% python3 -q
>>> import numpy as np
>>> np.set_printoptions(suppress=True, linewidth=100)
>>> W0 = np.arange(72).reshape(9, 8) + 3
>>> W0
array([[ 3,  4,  5,  6,  7,  8,  9, 10],
       [11, 12, 13, 14, 15, 16, 17, 18],
       [19, 20, 21, 22, 23, 24, 25, 26],
       [27, 28, 29, 30, 31, 32, 33, 34],
       [35, 36, 37, 38, 39, 40, 41, 42],
       [43, 44, 45, 46, 47, 48, 49, 50],
       [51, 52, 53, 54, 55, 56, 57, 58],
       [59, 60, 61, 62, 63, 64, 65, 66],
       [67, 68, 69, 70, 71, 72, 73, 74]])
>>> np.argsort(-np.linalg.norm(W0, axis=0).round(6), kind="stable")[:3]
array([7, 6, 5])
>>> np.round(np.linalg.norm(W0, 2) / np.linalg.norm(W0), 3)
np.float64(1.0)
>>> np.linalg.matrix_rank(W0)
np.int64(2)
>>> np.count_nonzero(W0)
np.int64(72)
>>> np.zeros(9, 8)
Traceback (most recent call last):
  File "<python-input-8>", line 1, in <module>
    np.zeros(9, 8)
    ~~~~~~~~^^^^^^
TypeError: Cannot interpret '8' as a data type
>>> W0.sum(axis=0)
array([315, 324, 333, 342, 351, 360, 369, 378])
>>> W0[:, 8]
Traceback (most recent call last):
  File "<python-input-10>", line 1, in <module>
    W0[:, 8]
    ~~^^^^^^
IndexError: index 8 is out of bounds for axis 1 with size 8
>>> W0[9]
Traceback (most recent call last):
  File "<python-input-11>", line 1, in <module>
    W0[9]
    ~~^^^
IndexError: index 9 is out of bounds for axis 0 with size 9
>>> np.unravel_index(np.abs(W0).argmax(), W0.shape)
(np.int64(8), np.int64(7))
>>> W0.sum(axis=1)
array([ 52, 116, 180, 244, 308, 372, 436, 500, 564])
>>> np.abs(W0).max()
np.int64(74)
>>> out = W0[0, 0] * W0[1:] - np.outer(W0[1:, 0], W0[0])
>>> out
array([[   0,   -8,  -16,  -24,  -32,  -40,  -48,  -56],
       [   0,  -16,  -32,  -48,  -64,  -80,  -96, -112],
       [   0,  -24,  -48,  -72,  -96, -120, -144, -168],
       [   0,  -32,  -64,  -96, -128, -160, -192, -224],
       [   0,  -40,  -80, -120, -160, -200, -240, -280],
       [   0,  -48,  -96, -144, -192, -240, -288, -336],
       [   0,  -56, -112, -168, -224, -280, -336, -392],
       [   0,  -64, -128, -192, -256, -320, -384, -448]])
>>> np.linalg.matrix_rank(out), np.linalg.matrix_rank(W0)
(np.int64(1), np.int64(2))
>>> np.flatnonzero(~out.round(6).any(axis=1))
array([], dtype=int64)
>>> J = np.abs(np.array([[1, 0, -1, -1, -1, 1, 2, 3, 2, 2],
...     [-2, 0, 0, 0, 0, 1, -2, 3, 1, 0],
...     [1, 3, -3, 0, -1, 1, 3, -3, 1, 3],
...     [3, -1, 0, -2, 0, 1, -1, -1, -2, 1],
...     [2, 0, 2, -1, 0, 2, 2, -2, 0, -1],
...     [3, 1, -3, 1, 3, 3, 3, -2, -3, -3],
...     [-1, 0, -2, 1, 1, 1, -1, 3, 2, -3],
...     [-2, 2, -3, -3, 1, 2, -2, 2, 3, -3],
...     [-2, -2, 1, 1, 2, -2, -2, -2, 2, 1],
...     [-2, 3, 0, 1, -1, 0, 0, 3, 2, 1]])) + np.eye(10)
>>> J = J / J.sum(axis=1, keepdims=True)
>>> J.round(3)
array([[0.133, 0.   , 0.067, 0.067, 0.067, 0.067, 0.133, 0.2  , 0.133, 0.133],
       [0.2  , 0.1  , 0.   , 0.   , 0.   , 0.1  , 0.2  , 0.3  , 0.1  , 0.   ],
       [0.05 , 0.15 , 0.2  , 0.   , 0.05 , 0.05 , 0.15 , 0.15 , 0.05 , 0.15 ],
       [0.231, 0.077, 0.   , 0.231, 0.   , 0.077, 0.077, 0.077, 0.154, 0.077],
       [0.154, 0.   , 0.154, 0.077, 0.077, 0.154, 0.154, 0.154, 0.   , 0.077],
       [0.115, 0.038, 0.115, 0.038, 0.115, 0.154, 0.115, 0.077, 0.115, 0.115],
       [0.062, 0.   , 0.125, 0.062, 0.062, 0.062, 0.125, 0.188, 0.125, 0.188],
       [0.083, 0.083, 0.125, 0.125, 0.042, 0.083, 0.083, 0.125, 0.125, 0.125],
       [0.111, 0.111, 0.056, 0.056, 0.111, 0.111, 0.111, 0.111, 0.167, 0.056],
       [0.143, 0.214, 0.   , 0.071, 0.071, 0.   , 0.   , 0.214, 0.143, 0.143]])
>>> np.round(np.linalg.norm(W0, axis=0), 3)
array([121.922, 124.515, 127.126, 129.754, 132.397, 135.056, 137.728, 140.414])
>>> W0[7] @ W0[5]
np.int64(23292)
>>> round(np.linalg.norm(W0, 2), 3)
np.float64(371.128)
>>> np.linalg.norm(W0, axis=1).argmax()
np.int64(8)
>>> np.round(np.linalg.norm(W0, axis=1), 3)
array([ 19.494,  41.521,  63.969,  86.51 , 109.087, 131.681, 154.285, 176.895, 199.509])
>>> round(np.linalg.norm(W0[7], 1), 3), round(np.linalg.norm(W0[7], np.inf), 3)
(np.float64(500.0), np.float64(66.0))
>>> round(float(np.linalg.norm(W0, "nuc")), 3)
380.31
>>> round(float(np.linalg.norm(J, "nuc")), 3)
2.4
>>> round(np.linalg.norm(J, 1), 3), round(np.linalg.norm(J, np.inf), 3)
(np.float64(1.596), np.float64(1.0))
>>> np.round(np.linalg.norm(J) ** 2 / np.linalg.norm(J, 2) ** 2, 3)
np.float64(1.283)
>>> rng = np.random.default_rng(2474)
>>> out = W0 + rng.integers(-2, 3, (9, 2)) @ rng.integers(-2, 3, (2, 8))
>>> out
array([[-1,  4,  5,  6,  9, 10, 13, 10],
       [13, 18, 16, 11, 14, 18, 18, 15],
       [23, 28, 25, 18, 21, 26, 25, 22],
       [31, 36, 33, 26, 29, 34, 33, 30],
       [31, 36, 37, 38, 41, 42, 45, 42],
       [41, 46, 46, 45, 48, 50, 52, 49],
       [49, 46, 50, 57, 56, 54, 56, 61],
       [57, 62, 62, 61, 64, 66, 68, 65],
       [71, 72, 71, 68, 69, 72, 71, 72]])
>>> np.linalg.matrix_rank(out - W0, tol=1e-8)
np.int64(2)
>>> out - W0
array([[-4,  0,  0,  0,  2,  2,  4,  0],
       [ 2,  6,  3, -3, -1,  2,  1, -3],
       [ 4,  8,  4, -4, -2,  2,  0, -4],
       [ 4,  8,  4, -4, -2,  2,  0, -4],
       [-4,  0,  0,  0,  2,  2,  4,  0],
       [-2,  2,  1, -1,  1,  2,  3, -1],
       [-2, -6, -3,  3,  1, -2, -1,  3],
       [-2,  2,  1, -1,  1,  2,  3, -1],
       [ 4,  4,  2, -2, -2,  0, -2, -2]])
>>> round(float(np.linalg.norm(out, 2) / np.linalg.norm(out)), 3)
0.998
>>> np.linalg.matrix_rank(out, rtol=0.1)
np.int64(1)
>>> np.linalg.cond(out) > 100
np.True_
>>> out = np.linalg.inv(J)
>>> np.allclose(out, J.T)
False
>>> (np.abs(out) > 1e-9).astype(int)
array([[1, 1, 1, 1, 1, 1, 1, 1, 1, 1],
       [1, 1, 1, 1, 1, 1, 1, 1, 1, 1],
       [1, 1, 1, 1, 1, 1, 1, 1, 1, 1],
       [1, 1, 1, 1, 1, 1, 1, 1, 1, 1],
       [1, 1, 1, 1, 1, 1, 1, 1, 1, 1],
       [1, 1, 1, 1, 1, 1, 1, 1, 1, 1],
       [1, 1, 1, 1, 1, 1, 1, 1, 1, 1],
       [1, 1, 1, 1, 1, 1, 1, 1, 1, 1],
       [1, 1, 1, 1, 1, 1, 1, 1, 1, 1],
       [1, 1, 1, 1, 1, 1, 1, 1, 1, 1]])
>>> round(np.linalg.cond(J), 3)
np.float64(127.682)
>>> X = np.load("dump.npy")
>>> X
array([[ 0.,  0.,  0.,  0.,  0.,  0.,  0.,  0., -3.],
       [ 0.,  0.,  0.,  0.,  0.,  0.,  0.,  0., -3.],
       [ 0.,  0.,  0.,  0.,  0.,  0.,  0.,  0.,  1.],
       [ 0.,  0.,  0.,  0.,  0.,  0.,  0.,  0., -1.],
       [ 0.,  0.,  0.,  0.,  0.,  0.,  0.,  0., -1.],
       [ 0.,  0.,  0.,  0.,  0.,  0.,  0.,  0., -3.],
       [ 0.,  0.,  0.,  0.,  0.,  0.,  0.,  0., -3.],
       [ 0.,  0.,  0.,  0.,  0.,  0.,  0.,  0.,  3.],
       [-3., -3.,  1., -1., -1., -3., -3.,  3.,  0.]])
>>> np.round(X @ np.linalg.pinv(X) @ X, 3)
array([[ 0.,  0.,  0.,  0.,  0.,  0.,  0.,  0., -3.],
       [ 0.,  0.,  0.,  0.,  0.,  0.,  0.,  0., -3.],
       [ 0.,  0.,  0.,  0.,  0.,  0.,  0.,  0.,  1.],
       [ 0.,  0.,  0.,  0.,  0.,  0.,  0.,  0., -1.],
       [ 0.,  0.,  0.,  0.,  0.,  0.,  0.,  0., -1.],
       [ 0.,  0.,  0.,  0.,  0.,  0.,  0.,  0., -3.],
       [ 0.,  0.,  0.,  0.,  0.,  0.,  0.,  0., -3.],
       [ 0.,  0.,  0.,  0.,  0.,  0.,  0.,  0.,  3.],
       [-3., -3.,  1., -1., -1., -3., -3.,  3.,  0.]])
>>> np.round(np.trace(np.linalg.pinv(X) @ X), 3)
np.float64(2.0)
>>> np.unique(X.round(6), axis=0).shape
(5, 9)
>>> lab = rng.permutation(9)
>>> lab
array([1, 3, 8, 6, 5, 2, 0, 4, 7])
>>> out = X[lab][:, lab]
>>> np.allclose(out, X)
False
>>> round(np.linalg.det(out), 3), np.round(np.linalg.det(X[lab]), 3)
(np.float64(0.0), np.float64(0.0))
>>> np.diag(out)
array([0., 0., 0., 0., 0., 0., 0., 0., 0.])
>>> out
array([[ 0.,  0., -3.,  0.,  0.,  0.,  0.,  0.,  0.],
       [ 0.,  0., -1.,  0.,  0.,  0.,  0.,  0.,  0.],
       [-3., -1.,  0., -3., -3.,  1., -3., -1.,  3.],
       [ 0.,  0., -3.,  0.,  0.,  0.,  0.,  0.,  0.],
       [ 0.,  0., -3.,  0.,  0.,  0.,  0.,  0.,  0.],
       [ 0.,  0.,  1.,  0.,  0.,  0.,  0.,  0.,  0.],
       [ 0.,  0., -3.,  0.,  0.,  0.,  0.,  0.,  0.],
       [ 0.,  0., -1.,  0.,  0.,  0.,  0.,  0.,  0.],
       [ 0.,  0.,  3.,  0.,  0.,  0.,  0.,  0.,  0.]])
>>> np.trace(out)
np.float64(0.0)
>>> rk = np.linalg.matrix_rank(X)
>>> rk
np.int64(2)
>>> N = np.linalg.svd(X)[2][rk:].T
>>> np.allclose(X @ N, 0)
True
>>> N.shape
(9, 7)
>>> np.round(N @ N.T, 3)
array([[ 0.812, -0.187,  0.062, -0.062, -0.062, -0.188, -0.188,  0.188,  0.   ],
       [-0.187,  0.813,  0.062, -0.062, -0.062, -0.187, -0.187,  0.187,  0.   ],
       [ 0.062,  0.062,  0.979,  0.021,  0.021,  0.063,  0.063, -0.063,  0.   ],
       [-0.062, -0.062,  0.021,  0.979, -0.021, -0.062, -0.062,  0.062,  0.   ],
       [-0.062, -0.062,  0.021, -0.021,  0.979, -0.062, -0.062,  0.062,  0.   ],
       [-0.188, -0.187,  0.063, -0.062, -0.062,  0.812, -0.188,  0.188,  0.   ],
       [-0.188, -0.187,  0.063, -0.062, -0.062, -0.188,  0.812,  0.188,  0.   ],
       [ 0.188,  0.187, -0.063,  0.062,  0.062,  0.188,  0.188,  0.812,  0.   ],
       [ 0.   ,  0.   ,  0.   ,  0.   ,  0.   ,  0.   ,  0.   ,  0.   ,  0.   ]])
